In [1]: import numpy as np

In [2]: np.set_printoptions(precision=3, suppress=True, linewidth=100, sign=" ")

In [3]: M = np.load("arr.npy")

In [4]: M
Out[4]: 
array([[ 0.   , -0.237,  0.26 ,  0.228, -0.173,  0.13 ,  0.466,  0.023, -0.233,  0.428,  0.102,
         0.1  , -0.55 ],
       [-0.167, -0.097, -0.407,  0.376,  0.378,  0.402,  0.33 ,  0.181,  0.161, -0.332,  0.11 ,
         0.245,  0.007],
       [-0.402,  0.294,  0.106, -0.015,  0.542, -0.008, -0.358, -0.132, -0.101,  0.382,  0.116,
         0.333, -0.143],
       [ 0.234, -0.201,  0.158, -0.048,  0.404,  0.132, -0.243,  0.171,  0.187, -0.059,  0.365,
        -0.58 , -0.317],
       [ 0.201, -0.135,  0.025, -0.344, -0.185,  0.151, -0.151, -0.392,  0.12 , -0.329,  0.397,
         0.486, -0.269],
       [ 0.167, -0.259,  0.082,  0.069,  0.402, -0.314,  0.261, -0.427, -0.492, -0.146,  0.164,
        -0.056,  0.297],
       [ 0.301,  0.284, -0.089,  0.631, -0.264,  0.031, -0.272, -0.061, -0.079,  0.148,  0.459,
         0.01 ,  0.189],
       [ 0.1  ,  0.561,  0.395,  0.154,  0.109,  0.108,  0.308, -0.408,  0.31 , -0.209, -0.193,
        -0.146, -0.113],
       [ 0.067, -0.298,  0.235, -0.089,  0.025,  0.585, -0.01 , -0.206,  0.207,  0.382, -0.052,
         0.009,  0.517],
       [-0.067, -0.39 ,  0.194,  0.466, -0.024,  0.035, -0.462, -0.185, -0.052, -0.255, -0.484,
         0.059, -0.186],
       [-0.468, -0.238,  0.359,  0.167, -0.122, -0.408,  0.099,  0.058,  0.459, -0.076,  0.344,
         0.044,  0.189],
       [-0.268, -0.112, -0.562,  0.028, -0.111, -0.065,  0.018, -0.576,  0.212,  0.231,  0.01 ,
        -0.351, -0.168],
       [-0.535,  0.131,  0.148, -0.081, -0.252,  0.393, -0.051, -0.039, -0.463, -0.303,  0.208,
        -0.305,  0.05 ]])

In [5]: def softmax(z):
   ...:     e = np.exp(z - z.max(axis=-1, keepdims=True))
   ...:     return e / e.sum(axis=-1, keepdims=True)
   ...: 

In [6]: softmax(M[11] + 5)
Out[6]: 
array([ 0.065,  0.076,  0.049,  0.088,  0.076,  0.08 ,  0.087,  0.048,  0.105,  0.107,  0.086,
        0.06 ,  0.072])

In [7]: att = M @ M.T / np.sqrt(13)

In [8]: softmax(att).round(6).argmax(axis=1)
Out[8]: array([  0,   1,   2,   3,   4,   5,   6,   7,   8,   9,  10,  11,  12])

In [9]: softmax(att)[11] @ M
Out[9]: 
array([-0.069, -0.055,  0.054,  0.116,  0.052,  0.087, -0.004, -0.164,  0.023, -0.005,  0.116,
       -0.02 , -0.041])
